% python3 -q
>>> import numpy as np
>>> from numpy import linalg as LA
>>> np.set_printoptions(suppress=True, linewidth=160)
>>> rng = np.random.default_rng(3600)
>>> W0 = np.eye(6, dtype=int)[rng.permutation(6)]
>>> W0
array([[0, 0, 0, 0, 0, 1],
       [0, 0, 0, 1, 0, 0],
       [0, 1, 0, 0, 0, 0],
       [1, 0, 0, 0, 0, 0],
       [0, 0, 0, 0, 1, 0],
       [0, 0, 1, 0, 0, 0]])
>>> x = np.array([8, 5, 2, 5, 6, 9])
>>> W0.T @ (W0 @ x)
array([8, 5, 2, 5, 6, 9])
>>> 6 - LA.matrix_rank(W0 - np.eye(6), tol=1e-8)
np.int64(2)
>>> np.round(np.abs(LA.eigvals(W0)), 2)
array([1., 1., 1., 1., 1., 1.])
>>> np.round(LA.inv(W0), 2)
array([[0., 0., 0., 1., 0., 0.],
       [0., 0., 1., 0., 0., 0.],
       [0., 0., 0., 0., 0., 1.],
       [0., 1., 0., 0., 0., 0.],
       [0., 0., 0., 0., 1., 0.],
       [1., 0., 0., 0., 0., 0.]])
>>> print([p for p in range(1, 25) if np.allclose(LA.matrix_power(W0, p), np.eye(6))])
[5, 10, 15, 20]
>>> A2 = W0 / np.sqrt((W0 ** 2).mean(axis=1, keepdims=True))
>>> LA.matrix_rank(W0 - W0.mean(axis=1, keepdims=True))
np.int64(5)
>>> np.round(LA.norm(W0, axis=0), 2)
array([1., 1., 1., 1., 1., 1.])
>>> W0[:, 3] @ W0[:, 1]
np.int64(0)
>>> mat = np.load("data.npy")
>>> mat
array([[-1,  2, -1,  1,  1,  2, -1],
       [-2,  0,  0,  0, -2,  0, -1],
       [-1,  2, -1,  1,  1,  2, -1],
       [-2,  4, -3,  1,  2,  2,  0],
       [-1,  2,  0,  0, -1, -2,  2],
       [-2,  0, -1,  2,  0, -1,  2],
       [ 0,  0,  0,  0,  0,  0,  0],
       [ 0,  0, -2,  2, -4,  2, -1],
       [-2,  0, -2, -2, -3,  2, -3],
       [-4,  0, -3,  3, -1,  2,  0],
       [-1, -2,  1,  2, -1, -1,  1],
       [-2,  4, -1,  1,  0,  0,  1],
       [ 1,  2, -1,  2, -2,  1,  0],
       [-2,  4, -3,  1,  2,  2,  0],
       [ 0,  0,  0,  0,  0,  0,  0],
       [-1, -2,  1,  2, -1, -1,  1],
       [-3,  2, -1,  2, -1, -3,  4],
       [-4,  4, -2,  0, -2, -2,  2]])
>>> dist = LA.norm(mat[:, None] - mat[None], axis=-1)
>>> dist[5].round(6).argsort(kind="stable")[:4]
array([ 5, 10, 15,  4])
>>> np.unravel_index(dist.round(6).argmax(), dist.shape)
(np.int64(8), np.int64(16))
>>> dist[5].round(2)
array([5.  , 4.36, 5.  , 6.16, 3.46, 0.  , 3.74, 6.24, 7.75, 4.8 , 3.32, 4.36, 5.  , 6.16, 3.74, 3.32, 3.74, 5.48])
>>> dist.shape
(18, 18)
>>> np.round(LA.norm(mat, axis=1), 2)
array([3.61, 3.  , 3.61, 6.16, 3.74, 3.74, 0.  , 5.39, 5.83, 6.24, 3.61, 4.8 , 3.87, 6.16, 0.  , 3.61, 6.63, 6.93])
>>> print(dist.mean(axis=1).argmax())
8
>>> M = np.load("dump.npy")
>>> M
array([[ 7,  3, 10, 11, 13,  7,  3,  5],
       [ 0,  3,  1,  0,  0,  0,  3,  4],
       [ 0,  0,  0,  0,  0,  2,  0,  4],
       [ 1,  0,  1,  0,  0,  6,  0,  5],
       [11,  7, 11, 11, 14, 12,  7,  8],
       [ 3,  4,  7,  8,  5,  3,  4,  4],
       [ 0,  0,  0,  0,  0,  0,  0,  1],
       [ 1,  1,  4,  1,  1,  4,  1,  4],
       [ 0,  0,  0,  0,  0,  0,  0,  0],
       [ 0,  0,  5,  2,  6,  3,  0,  2],
       [ 4,  2,  6,  8,  3,  1,  2,  4],
       [11,  5,  9,  9, 10, 10,  5,  8],
       [ 0,  0,  0,  0,  0,  0,  0,  0],
       [ 0,  0,  1,  0,  0,  3,  0,  4],
       [ 8,  3,  3,  1,  0,  6,  3,  8],
       [ 1,  4,  4,  4,  0,  1,  4,  4],
       [15, 12, 14, 16, 18, 15, 12, 10],
       [ 0,  1,  2,  0,  0,  0,  1,  2],
       [ 5,  4,  9, 12,  9,  3,  4,  4],
       [ 5,  4,  4,  4,  0,  3,  4,  6],
       [ 0,  0,  0,  0,  0,  0,  0,  0],
       [ 0,  0,  0,  0,  0,  0,  0,  0],
       [ 0,  0,  0,  0,  0,  0,  0,  1],
       [ 1,  0,  6,  6,  6,  1,  0,  2],
       [ 0,  0,  0,  0,  0,  0,  0,  1]])
>>> LA.matrix_rank(M, rtol=0.1)
np.int64(4)
>>> print(LA.cond(M) > 100)
True
>>> print(np.argsort(-LA.norm(M, axis=0).round(6), kind="stable")[:3])
[4 3 2]
>>> Z = mat[[3, 7]].astype(float)
>>> for _ in range(5):
...     idx = LA.norm(mat[:, None] - Z, axis=-1).argmin(axis=1)
...     Z = np.array([mat[idx == j].mean(axis=0) for j in range(2)])
... 
>>> idx
array([0, 1, 0, 0, 0, 0, 1, 1, 1, 1, 1, 0, 1, 0, 1, 1, 0, 0])
>>> np.bincount(idx)
array([9, 9])
>>> np.abs(Z[1] - Z[0]).argmax()
np.int64(1)
>>> np.round(Z[1] - Z[0], 2)
array([ 1.  , -2.89,  0.78,  0.  , -1.78,  0.56, -1.33])
>>> Xc = M - M.mean(axis=0)
>>> evecs = LA.svd(Xc)[2][:7]
>>> A2 = Xc - Xc @ evecs.T @ evecs
>>> LA.norm(A2, axis=1).round(6).argmax()
np.int64(0)
>>> arr = np.array([[9, -2, -3, -4, -5],
...     [9, 2, -7, -1, 5],
...     [-1, -8, 3, -6, -7],
...     [-5, -9, 1, 2, -1],
...     [9, -8, -3, 3, 8],
...     [4, -1, -6, -6, 5],
...     [0, 9, 5, -9, -8],
...     [-9, -2, -3, -6, -3]])
>>> print(arr)
[[ 9 -2 -3 -4 -5]
 [ 9  2 -7 -1  5]
 [-1 -8  3 -6 -7]
 [-5 -9  1  2 -1]
 [ 9 -8 -3  3  8]
 [ 4 -1 -6 -6  5]
 [ 0  9  5 -9 -8]
 [-9 -2 -3 -6 -3]]
>>> O, evecs = LA.qr(arr[:, :1])[0], LA.qr(arr[:, 1:])[0]
>>> s = LA.svd(O.T @ evecs, compute_uv=False)
>>> np.round(np.degrees(np.arccos(s.clip(0, 1))), 2)
array([56.78])
>>> round(LA.norm(O @ O.T - evecs @ evecs.T, 2), 2)
np.float64(1.0)
